% ipython --no-banner

In [1]: import numpy as np

In [2]: np.set_printoptions(precision=3, suppress=True, linewidth=200)

In [3]: def tidy(a):
   ...:     return np.round(a, 3) + 0
   ...: 

In [4]: W0 = np.loadtxt("block10.csv", delimiter=",")

In [5]: print(W0)
[[ 3. -1.  3.]
 [ 1.  0.  6.]
 [ 1. -2.  5.]
 [-1. -1.  5.]
 [ 0. -4.  3.]
 [-1. -5.  4.]
 [-4. -2.  2.]
 [-7. -3.  4.]
 [-8. -4.  3.]
 [-6. -1.  2.]
 [-6. -4.  0.]
 [-7. -3. -1.]]

In [6]: dist = np.linalg.norm(W0[:, None] - W0[None], axis=-1)

In [7]: print((dist + 1e9 * np.eye(12)).round(6).argmin(axis=1))
[ 2  2  1  2  5  4  9  8  7  6 11 10]

In [8]: print(np.unravel_index(dist.round(6).argmax(), dist.shape))
(np.int64(0), np.int64(8))

In [9]: q, R = np.linalg.qr(W0)

In [10]: print(tidy(q.T @ q))
[[1. 0. 0.]
 [0. 1. 0.]
 [0. 0. 1.]]

In [11]: print(tidy(np.abs(np.diag(R))))
[16.217  7.311  9.421]

In [12]: print(q.shape, R.shape)
(12, 3) (3, 3)

In [13]: print(tidy(q @ R))
[[ 3. -1.  3.]
 [ 1.  0.  6.]
 [ 1. -2.  5.]
 [-1. -1.  5.]
 [ 0. -4.  3.]
 [-1. -5.  4.]
 [-4. -2.  2.]
 [-7. -3.  4.]
 [-8. -4.  3.]
 [-6. -1.  2.]
 [-6. -4.  0.]
 [-7. -3. -1.]]

In [14]: P = W0 @ np.linalg.solve(W0.T @ W0, W0.T)

In [15]: print(tidy(np.diag(P)))
[0.152 0.383 0.2   0.211 0.311 0.402 0.071 0.261 0.256 0.246 0.255 0.253]

In [16]: print(tidy(np.linalg.eigvalsh(P)))
[0. 0. 0. 0. 0. 0. 0. 0. 0. 1. 1. 1.]

In [17]: print(tidy(P @ W0[:, 0]))
[ 3.  1.  1. -1.  0. -1. -4. -7. -8. -6. -6. -7.]

In [18]: data = np.array([[-2, -1, 0, 0, 0, 0],
    ...:     [0, 1, 0, 0, 0, 0],
    ...:     [0, 1, 0, 0, 0, 0],
    ...:     [0, 0, -2, -1, 0, 0],
    ...:     [0, 0, 0, 1, 0, 0],
    ...:     [0, 0, 0, 1, 0, 0],
    ...:     [0, 0, 0, 0, -2, -1],
    ...:     [0, 0, 0, 0, 0, 1],
    ...:     [0, 0, 0, 0, 0, 1]])

In [19]: x = np.array([-2, 3, 2, 0, -2, 1])

In [20]: rhs = data @ x

In [21]: print(tidy(np.linalg.lstsq(data, rhs)[0]))
[-2.  3.  2.  0. -2.  1.]

In [22]: print(tidy(np.linalg.pinv(data) @ data))
[[1. 0. 0. 0. 0. 0.]
 [0. 1. 0. 0. 0. 0.]
 [0. 0. 1. 0. 0. 0.]
 [0. 0. 0. 1. 0. 0.]
 [0. 0. 0. 0. 1. 0.]
 [0. 0. 0. 0. 0. 1.]]

In [23]: rng = np.random.default_rng(39)

In [24]: rhs = rhs + 0.02 * rng.normal(size=9)

In [25]: print(tidy(rhs))
[ 1.001  3.006  3.004 -4.017 -0.023  0.007  3.009  1.038  0.988]

In [26]: beta, *_ = np.linalg.lstsq(data, rhs)

In [27]: print(tidy(np.linalg.norm(rhs - data @ beta)))
0.042

In [28]: print(tidy(beta))
[-2.003  3.005  2.013 -0.008 -2.011  1.013]

In [29]: cent = W0[[4, 11]].astype(float)

In [30]: for _ in range(5):
    ...:     z = np.linalg.norm(W0[:, None] - cent, axis=-1).argmin(axis=1)
    ...:     cent = np.array([W0[z == j].mean(axis=0) for j in range(2)])
    ...: 

In [31]: print(z)
[0 0 0 0 0 0 1 1 1 1 1 1]

In [32]: print(tidy(cent[1] - cent[0]))
[-6.833 -0.667 -2.667]

In [33]: print(np.bincount(z))
[6 6]

In [34]: P = data @ np.linalg.solve(data.T @ data, data.T)

In [35]: print(np.allclose(P @ P, P))
True

In [36]: print(np.trace(P))
6.0

In [37]: print(P @ data[:, 1])
[-1.  1.  1.  0.  0.  0.  0.  0.  0.]

In [38]: print(np.linalg.matrix_rank(np.eye(9) - P))
3

In [39]: print(tidy(np.linalg.eigvalsh(P)))
[0. 0. 0. 1. 1. 1. 1. 1. 1.]

In [40]: print(P)
[[1.  0.  0.  0.  0.  0.  0.  0.  0. ]
 [0.  0.5 0.5 0.  0.  0.  0.  0.  0. ]
 [0.  0.5 0.5 0.  0.  0.  0.  0.  0. ]
 [0.  0.  0.  1.  0.  0.  0.  0.  0. ]
 [0.  0.  0.  0.  0.5 0.5 0.  0.  0. ]
 [0.  0.  0.  0.  0.5 0.5 0.  0.  0. ]
 [0.  0.  0.  0.  0.  0.  1.  0.  0. ]
 [0.  0.  0.  0.  0.  0.  0.  0.5 0.5]
 [0.  0.  0.  0.  0.  0.  0.  0.5 0.5]]

In [41]: J = np.loadtxt("sample5.csv", delimiter=",")

In [42]: print(tidy(J))
[[0.25  0.25  0.25  0.25 ]
 [0.4   0.4   0.    0.2  ]
 [0.25  0.25  0.25  0.25 ]
 [0.286 0.143 0.143 0.429]]

In [43]: x = np.array([-2, 2, 1, -1])

In [44]: h1 = np.maximum(J @ x, 0)

In [45]: print(J.T @ h1)
[0. 0. 0. 0.]

In [46]: print(tidy(np.tanh(J @ x)))
[ 0.    -0.197  0.    -0.516]

In [47]: print(J * (h1 > 1e-9)[:, None])
[[0. 0. 0. 0.]
 [0. 0. 0. 0.]
 [0. 0. 0. 0.]
 [0. 0. 0. 0.]]

In [48]: print(h1)
[0. 0. 0. 0.]

In [49]: print(np.maximum(J @ (3 * x), 0))
[0. 0. 0. 0.]

In [50]: rk = np.linalg.matrix_rank(J)

In [51]: print(rk)
3

In [52]: null = np.linalg.svd(J)[2][rk:].T

In [53]: print(np.linalg.matrix_rank(J.T @ J), np.linalg.matrix_rank(J @ J.T))
3 3

In [54]: print(tidy(null[:, 0] / null[np.abs(null[:, 0]).round(6).argmax(), 0]))
[ 1.   -0.75  0.25 -0.5 ]

In [55]: print([int(np.linalg.matrix_rank(J[:, :j + 1])) for j in range(4)])
[1, 2, 3, 3]

In [56]: print([int(np.linalg.matrix_rank(np.delete(J, i, axis=0))) for i in range(4)])
[3, 2, 3, 2]

In [57]: left, sigma, Vh = np.linalg.svd(J)

In [58]: print(tidy(sigma))
[1.023 0.289 0.187 0.   ]

In [59]: print(np.argmax(sigma[:-1] / (sigma[1:] + 1e-6)) + 1)
3

In [60]: A2 = left[:, :3] @ np.diag(sigma[:3]) @ Vh[:3]

In [61]: print(np.linalg.matrix_rank(A2))
3

In [62]: print(np.linalg.matrix_rank(J, rtol=0.05))
3

In [63]: print(tidy(np.linalg.norm(J - A2) / np.linalg.norm(J)))
0.0

In [64]: print(tidy(np.abs(J - A2).max()))
0.0

In [65]: print(tidy(np.linalg.norm(J - A2, 2)), tidy(sigma[3]))
0.0 0.0

In [66]: mat = np.load("case0.npy")

In [67]: print(mat)
[[-2  1 -2  1]
 [-1  2 -1  2]
 [-2  1 -2  1]
 [-1  2 -1  2]]

In [68]: print(np.linalg.lstsq(mat[:-1].T, mat[-1])[2])
2

In [69]: print(np.unique(mat.round(6), axis=0).shape)
(2, 4)

In [70]: print(np.allclose(mat[:-1].T @ np.linalg.lstsq(mat[:-1].T, mat[-1])[0], mat[-1]))
True

In [71]: print(tidy(mat @ np.linalg.pinv(mat) @ mat))
[[-2.  1. -2.  1.]
 [-1.  2. -1.  2.]
 [-2.  1. -2.  1.]
 [-1.  2. -1.  2.]]

In [72]: arr = np.loadtxt("data.csv", delimiter=",")

In [73]: print(arr)
[[-2.934  0.249]
 [ 0.249 -2.066]]

In [74]: def softmax(z):
    ...:     e = np.exp(z - z.max(axis=-1, keepdims=True))
    ...:     return e / e.sum(axis=-1, keepdims=True)
    ...: 

In [75]: print(tidy(softmax(arr[0])))
[0.04 0.96]

In [76]: S = arr @ arr.T / np.sqrt(2)

In [77]: print(tidy(softmax(S + np.triu(np.full(S.shape, -np.inf), 1))))
[[1.    0.   ]
 [0.019 0.981]]

In [78]: print(tidy(softmax(S)[0] @ arr))
[-2.931  0.247]

In [79]: evals, V = np.linalg.eigh(arr)

In [80]: x = np.array([0, 1])

In [81]: print(V * np.maximum(evals, 0) @ V.T)
[[0. 0.]
 [0. 0.]]

In [82]: print(x @ arr @ x)
-2.066

In [83]: print(tidy(np.abs(arr).sum(axis=1).max()), tidy(np.abs(evals).max()))
3.183 3.0

In [84]: print((np.sign(V[:, -1].round(6)) == np.sign(V[0, -1].round(6))).astype(int))
[1 1]

In [85]: K = np.array([[2.9, -0.7], [-0.7, -1.9]])

In [86]: print(tidy(np.linalg.eigvals(K)))
[ 3. -2.]

In [87]: print(tidy(np.linalg.det(K[::-1])))
6.0

In [88]: print(tidy(np.linalg.det(2 * K)), tidy(np.linalg.det(K)))
-24.0 -6.0

In [89]: print(tidy(np.poly(K)))
[ 1. -1. -6.]

In [90]: X = np.loadtxt("arr.csv", delimiter=",")

In [91]: print(tidy(X))
[[ 0.892 -0.288  0.114]
 [-0.288  0.229  0.306]
 [ 0.114  0.306  0.878]]

In [92]: print(tidy(X @ X))
[[ 0.892 -0.288  0.114]
 [-0.288  0.229  0.306]
 [ 0.114  0.306  0.878]]

In [93]: print((X - X.T) / 2)
[[0. 0. 0.]
 [0. 0. 0.]
 [0. 0. 0.]]

In [94]: print(tidy(np.linalg.matrix_power(X, 4)))
[[ 0.892 -0.288  0.114]
 [-0.288  0.229  0.306]
 [ 0.114  0.306  0.878]]

In [95]: print(np.trace(X))
2.0

In [96]: print(np.allclose(X, X.T))
True

In [97]: print(tidy((X + X.T) / 2))
[[ 0.892 -0.288  0.114]
 [-0.288  0.229  0.306]
 [ 0.114  0.306  0.878]]

In [98]: m1 = np.load("layer3.npy")

In [99]: print(m1)
[[6. 5. 5.]
 [5. 6. 5.]
 [5. 5. 6.]]

In [100]: z = rng.permutation(3)

In [101]: print(z)
[2 0 1]

In [102]: A2 = m1[z][:, z]

In [103]: print(np.allclose(A2, m1))
True

In [104]: print(tidy(np.sort(np.abs(np.linalg.eigvals(A2)))))
[ 1.  1. 16.]

In [105]: print(np.diag(A2))
[6. 6. 6.]

In [106]: print(np.trace(A2))
18.0
